In [1]: import numpy as np

In [2]: np.set_printoptions(precision=1, suppress=True, linewidth=200)

In [3]: arr = np.loadtxt("layer14.csv", delimiter=",")

In [4]: print(arr)
[[5. 1. 0. 1. 0. 0. 0.]
 [0. 1. 1. 0. 0. 3. 0.]
 [5. 1. 0. 1. 0. 0. 0.]
 [0. 1. 1. 0. 0. 3. 0.]
 [0. 1. 2. 0. 2. 6. 0.]
 [0. 1. 1. 0. 0. 3. 0.]
 [5. 1. 0. 1. 0. 0. 0.]
 [2. 1. 0. 0. 0. 0. 0.]
 [0. 1. 0. 0. 0. 0. 0.]
 [0. 1. 2. 0. 2. 6. 0.]
 [0. 1. 0. 0. 0. 0. 0.]
 [5. 1. 0. 1. 0. 0. 0.]]

In [5]: U, sv, vt = np.linalg.svd(arr)

In [6]: vecs = vt[:(sv > 1e-8).sum()]

In [7]: rng = np.random.default_rng(170941)

In [8]: x = arr[6] + 3 * arr[11] + rng.integers(2) * np.eye(7)[6]

In [9]: print(x)
[20.  4.  0.  4.  0.  0.  0.]

In [10]: np.allclose(vecs.T @ vecs @ x, x)
Out[10]: True

In [11]: data = np.array([[-5, -1, -5, -1, -5, -1],
    ...:     [-4, -2, -4, -2, -4, -2],
    ...:     [4, 1, 4, 1, 4, 1],
    ...:     [-5, -1, -5, -1, -5, -1],
    ...:     [-4, -2, -4, -2, -4, -2],
    ...:     [4, 1, 4, 1, 4, 1]])

In [12]: # rows and columns are dependent

In [13]: rk = np.linalg.matrix_rank(data)

In [14]: rk
Out[14]: np.int64(2)

In [15]: null = np.linalg.svd(data)[2][rk:].T

In [16]: [int(np.linalg.matrix_rank(data[:i])) for i in range(1, len(data) + 1)]
Out[16]: [1, 2, 2, 2, 2, 2]

In [17]: A = np.loadtxt("arr.csv", delimiter=",")

In [18]: A
Out[18]: 
array([[ 0.3,  0. ,  1. ,  1. ,  0. ,  1. ,  2. , -1. , -2. ,  2. ,  1. ,  1. ,  2. ,  0. ,  2. ],
       [ 2. ,  1.3,  2. ,  2. ,  1. ,  2. , -2. ,  1. ,  1. ,  1. ,  2. ,  2. ,  0. ,  0. ,  1. ],
       [ 1. ,  0. ,  2.3, -2. , -1. ,  2. , -2. , -2. ,  2. ,  0. , -1. , -1. ,  0. ,  0. , -1. ],
       [-2. ,  1. , -1. ,  0.3, -2. ,  2. , -2. ,  0. , -2. , -1. ,  0. , -2. ,  0. ,  0. , -1. ],
       [ 1. ,  2. ,  1. ,  1. , -1.7,  0. ,  2. , -1. ,  2. ,  0. ,  2. , -2. , -1. ,  2. ,  0. ],
       [-1. ,  1. ,  0. ,  2. , -2. , -0.7, -2. , -1. , -1. ,  0. ,  2. , -1. ,  1. ,  1. , -2. ],
       [-2. ,  1. ,  2. ,  0. ,  0. , -2. , -0.7,  1. , -1. ,  2. , -1. , -2. ,  2. , -2. , -1. ],
       [ 1. ,  2. ,  2. ,  0. ,  0. ,  0. ,  1. ,  1.3,  1. ,  2. ,  1. ,  1. ,  1. ,  0. , -1. ],
       [-1. , -1. , -1. ,  2. , -1. ,  1. ,  2. ,  1. ,  1.3,  1. ,  2. , -1. ,  0. , -1. , -2. ],
       [ 2. ,  1. ,  0. , -2. , -1. ,  0. , -2. ,  0. , -1. ,  0.3,  0. ,  1. ,  1. , -1. , -1. ],
       [ 1. , -1. ,  0. , -1. , -2. ,  2. , -1. , -2. ,  1. , -1. ,  1.3,  1. ,  0. ,  2. ,  2. ],
       [ 0. ,  1. ,  0. , -1. , -1. ,  2. ,  2. ,  0. , -1. ,  2. ,  0. ,  2.3, -2. , -1. ,  2. ],
       [ 0. ,  2. , -2. ,  2. , -2. , -2. , -1. ,  1. ,  1. ,  1. ,  1. ,  2. ,  1.3, -2. , -1. ],
       [ 1. , -2. ,  1. ,  0. ,  2. ,  0. ,  0. ,  0. ,  1. ,  1. , -2. ,  0. ,  0. ,  2.3, -1. ],
       [ 0. ,  0. ,  1. ,  1. ,  0. ,  1. ,  2. , -1. , -2. ,  2. ,  1. ,  1. ,  2. ,  0. ,  2.3]])

In [19]: idx = rng.permutation(15)

In [20]: Y = A[:, idx] * rng.choice([-1, 1], 15)

In [21]: Y
Out[21]: 
array([[-1. ,  0. , -1. ,  1. , -2. , -0.3, -1. , -1. ,  2. , -2. , -2. ,  1. , -0. ,  0. , -2. ],
       [-2. ,  1.3, -2. ,  2. ,  1. , -2. , -2. ,  1. ,  0. , -1. ,  2. ,  2. , -1. ,  0. , -1. ],
       [ 1. ,  0. , -2.3, -2. ,  2. , -1. , -2. , -2. ,  0. , -0. ,  2. , -1. ,  1. ,  0. ,  1. ],
       [-0. ,  1. ,  1. ,  0.3, -2. ,  2. , -2. ,  0. ,  0. ,  1. ,  2. , -2. ,  2. ,  0. ,  1. ],
       [-2. ,  2. , -1. ,  1. ,  2. , -1. , -0. , -1. , -1. , -0. , -2. , -2. ,  1.7,  2. , -0. ],
       [-2. ,  1. , -0. ,  2. , -1. ,  1. ,  0.7, -1. ,  1. , -0. ,  2. , -1. ,  2. ,  1. ,  2. ],
       [ 1. ,  1. , -2. ,  0. , -1. ,  2. ,  2. ,  1. ,  2. , -2. ,  0.7, -2. , -0. , -2. ,  1. ],
       [-1. ,  2. , -2. ,  0. ,  1. , -1. , -0. ,  1.3,  1. , -2. , -1. ,  1. , -0. ,  0. ,  1. ],
       [-2. , -1. ,  1. ,  2. ,  1.3,  1. , -1. ,  1. ,  0. , -1. , -2. , -1. ,  1. , -1. ,  2. ],
       [-0. ,  1. , -0. , -2. , -1. , -2. , -0. ,  0. ,  1. , -0.3,  2. ,  1. ,  1. , -1. ,  1. ],
       [-1.3, -1. , -0. , -1. ,  1. , -1. , -2. , -2. ,  0. ,  1. ,  1. ,  1. ,  2. ,  2. , -2. ],
       [-0. ,  1. , -0. , -1. , -1. , -0. , -2. ,  0. , -2. , -2. , -2. ,  2.3,  1. , -1. , -2. ],
       [-1. ,  2. ,  2. ,  2. ,  1. , -0. ,  2. ,  1. ,  1.3, -1. ,  1. ,  2. ,  2. , -2. ,  1. ],
       [ 2. , -2. , -1. ,  0. ,  1. , -1. , -0. ,  0. ,  0. , -1. , -0. ,  0. , -2. ,  2.3,  1. ],
       [-1. ,  0. , -1. ,  1. , -2. , -0. , -1. , -1. ,  2. , -2. , -2. ,  1. , -0. ,  0. , -2.3]])

In [22]: U, _, vt = np.linalg.svd(A.T @ Y)

In [23]: idx
Out[23]: array([10,  1,  2,  3,  8,  0,  5,  7, 12,  9,  6, 11,  4, 13, 14])
